% python3 -q
>>> import numpy as np
>>> from numpy import linalg as LA
>>> np.set_printoptions(precision=3, suppress=True, linewidth=160)
>>> def tidy(a):
...     return np.round(a, 3) + 0
... 
>>> data = np.load("arr.npy")
>>> print(data)
[[ 9  9  4  4  9  8  5  4  3 11]
 [ 5  6  3  2  6  5  4  3  2  7]
 [ 9  9  4  4  9  8  5  4  3 11]
 [ 1  3  2  0  3  2  3  2  1  3]
 [ 0  0  1  0  0  0  2  1  0  0]
 [ 9  9  4  4  9  8  5  4  3 11]
 [ 5  6  3  2  6  5  4  3  2  7]
 [ 0  0  1  0  0  0  2  1  0  0]
 [ 1  3  2  0  3  2  3  2  1  3]
 [ 5  6  3  2  6  5  4  3  2  7]
 [ 9  9  4  4  9  8  5  4  3 11]
 [ 0  0  0  0  0  0  1  0  0  0]
 [ 0  0  1  0  0  0  2  1  0  0]
 [ 1  3  2  0  3  2  3  2  1  3]
 [ 0  0  0  0  0  0  1  0  0  0]
 [ 5  6  3  2  6  5  4  3  2  7]
 [ 9  9  4  4  9  8  5  4  3 11]
 [ 9  9  4  4  9  8  5  4  3 11]]
>>> rank = LA.matrix_rank(data)
>>> print(rank)
4
>>> null = LA.svd(data)[2][rank:].T
>>> print([int(LA.matrix_rank(np.delete(data, i, axis=0))) for i in range(18)])
[4, 4, 4, 4, 4, 4, 4, 4, 4, 4, 4, 4, 4, 4, 4, 4, 4, 4]
>>> print([int(LA.matrix_rank(data[:i])) for i in range(1, len(data) + 1)])
[1, 2, 2, 2, 3, 3, 3, 3, 3, 3, 3, 4, 4, 4, 4, 4, 4, 4]
>>> print(null.shape)
(10, 6)
>>> print([int(LA.matrix_rank(data[:, :j + 1])) for j in range(10)])
[1, 2, 3, 3, 3, 3, 4, 4, 4, 4]
>>> print(np.argsort(-LA.norm(data, axis=0).round(6), kind="stable")[:3])
[9 1 4]
>>> print([round(float(x), 3) for x in LA.svd(data, compute_uv=False)[:3]])
[63.532, 6.263, 2.42]
>>> print(tidy(LA.norm(data, 2) / LA.norm(data)))
0.994
>>> print(LA.cond(data) > 100)
True
>>> left, s, vt = LA.svd(data, full_matrices=False)
>>> print(tidy(left.T @ left))
[[1. 0. 0. 0. 0. 0. 0. 0. 0. 0.]
 [0. 1. 0. 0. 0. 0. 0. 0. 0. 0.]
 [0. 0. 1. 0. 0. 0. 0. 0. 0. 0.]
 [0. 0. 0. 1. 0. 0. 0. 0. 0. 0.]
 [0. 0. 0. 0. 1. 0. 0. 0. 0. 0.]
 [0. 0. 0. 0. 0. 1. 0. 0. 0. 0.]
 [0. 0. 0. 0. 0. 0. 1. 0. 0. 0.]
 [0. 0. 0. 0. 0. 0. 0. 1. 0. 0.]
 [0. 0. 0. 0. 0. 0. 0. 0. 1. 0.]
 [0. 0. 0. 0. 0. 0. 0. 0. 0. 1.]]
>>> print(tidy(s / s[0]))
[1.    0.099 0.038 0.012 0.    0.    0.    0.    0.    0.   ]
>>> print(tidy(left.T @ data @ vt.T))
[[63.532  0.     0.     0.     0.     0.     0.     0.     0.     0.   ]
 [ 0.     6.263  0.     0.     0.     0.     0.     0.     0.     0.   ]
 [ 0.     0.     2.42   0.     0.     0.     0.     0.     0.     0.   ]
 [ 0.     0.     0.     0.776  0.     0.     0.     0.     0.     0.   ]
 [ 0.     0.     0.     0.     0.     0.     0.     0.     0.     0.   ]
 [ 0.     0.     0.     0.     0.     0.     0.     0.     0.     0.   ]
 [ 0.     0.     0.     0.     0.     0.     0.     0.     0.     0.   ]
 [ 0.     0.     0.     0.     0.     0.     0.     0.     0.     0.   ]
 [ 0.     0.     0.     0.     0.     0.     0.     0.     0.     0.   ]
 [ 0.     0.     0.     0.     0.     0.     0.     0.     0.     0.   ]]
>>> print(tidy(np.abs(vt[0])))
[0.379 0.403 0.188 0.163 0.403 0.35  0.242 0.188 0.134 0.485]
>>> other = np.array([[3, 3, 0, 3],
...     [-1, 1, 0, -1],
...     [-1, 3, 3, 1],
...     [1, -2, 1, 1],
...     [3, 2, -1, 0],
...     [-2, 3, -2, 2]])
>>> cent = np.array([[8, 3, 2, 9, 5, 2, 7, 0, 4, 6, 0],
...     [3, 4, 0, 1, 2, 6, 8, 7, 7, 0, 6],
...     [2, 3, 1, 4, 5, 8, 3, 0, 0, 8, 3],
...     [7, 6, 2, 5, 4, 8, 1, 0, 4, 3, 8]])
>>> arr = other @ cent
>>> print(arr)
[[ 54  39  12  45  33  48  48  21  45  27  42]
 [-12  -5  -4 -13  -7  -4   0   7  -1  -9  -2]
 [ 14  24   3  11  20  48  27  21  21  21  35]
 [ 11   4   5  16  10   6  -5 -14  -6  17  -1]
 [ 28  14   5  25  14  10  34  14  26  10   9]
 [  3  12  -2 -13  -6  14   6  21  21 -22  28]]
>>> other = arr[0, 0] * arr[1:] - np.outer(arr[1:, 0], arr[0])
>>> print(other)
[[    0   198   -72  -162    18   360   576   630   486  -162   396]
 [    0   750    -6   -36   618  1920   786   840   504   756  1302]
 [    0  -213   138   369   177  -204  -798  -987  -819   621  -516]
 [    0  -336   -66    90  -168  -804   492   168   144  -216  -690]
 [    0   531  -144  -837  -423   612   180  1071   999 -1269  1386]]
>>> print(np.flatnonzero(~other.round(6).any(axis=1)))
[]
>>> print(LA.matrix_rank(other), LA.matrix_rank(arr))
3 4
>>> print(tidy(arr[:, 0] / arr[0, 0]))
[ 1.    -0.222  0.259  0.204  0.519  0.056]
>>> E = np.load("block12.npy")
>>> print(E)
[[ -2   8 -13  -9  10  -5  12 -15  16]
 [ -4   2   9   3  -8  11   3   5  -3]
 [  2   6 -22 -12  18 -16   9 -20  19]
 [ -2   8 -13  -9  10  -5  12 -15  16]
 [  8 -16  12  12  -8  -4 -24  20 -24]]
>>> left, s, vt = LA.svd(E)
>>> print(tidy(s))
[77.776 27.476  0.     0.     0.   ]
>>> print(np.argmax(s[:-1] / (s[1:] + 1e-6)) + 1)
2
>>> other = left[:, :2] @ np.diag(s[:2]) @ vt[:2]
>>> print(tidy(np.abs(E - other).max()))
0.0
>>> print(LA.matrix_rank(E, rtol=0.05))
2
>>> left, s, vt = LA.svd(E)
>>> evecs = vt[:(s > 1e-8).sum()]
>>> rng = np.random.default_rng(7780)
>>> x = E[0] + -2 * E[3] + rng.integers(2) * np.eye(9)[3]
>>> print(x)
[  2.  -8.  13.   9. -10.   5. -12.  15. -16.]
>>> print(LA.matrix_rank(np.vstack([E, x])))
2
>>> print(np.allclose(evecs.T @ evecs @ x, x))
True
>>> print(tidy(LA.norm(x - evecs.T @ evecs @ x)))
0.0
>>> x = np.array([5, 3, 0, 5, 3, 1, 2, 1, 3])
>>> print((E * x).sum(axis=1))
[ 51 -10  61  51 -76]
>>> print((E @ x).argmax())
2
>>> print(tidy(LA.norm(E[2] - E[4])))
87.235
>>> print(tidy(LA.norm(E, axis=1)))
[32.68  18.385 45.717 32.68  47.329]
>>> print(LA.norm(E, axis=1).argmax())
4
>>> print(tidy(LA.norm(E, 2)))
77.776
>>> print(tidy(LA.norm(E[2], 1)), tidy(LA.norm(E[2], np.inf)))
124.0 22.0
>>> print(tidy(LA.norm(E, axis=0)))
[ 9.592 20.591 32.357 21.424 25.534 21.048 30.887 35.707 38.184]
>>> print(tidy(LA.norm(E, 1)), tidy(LA.norm(E, np.inf)))
78.0 128.0
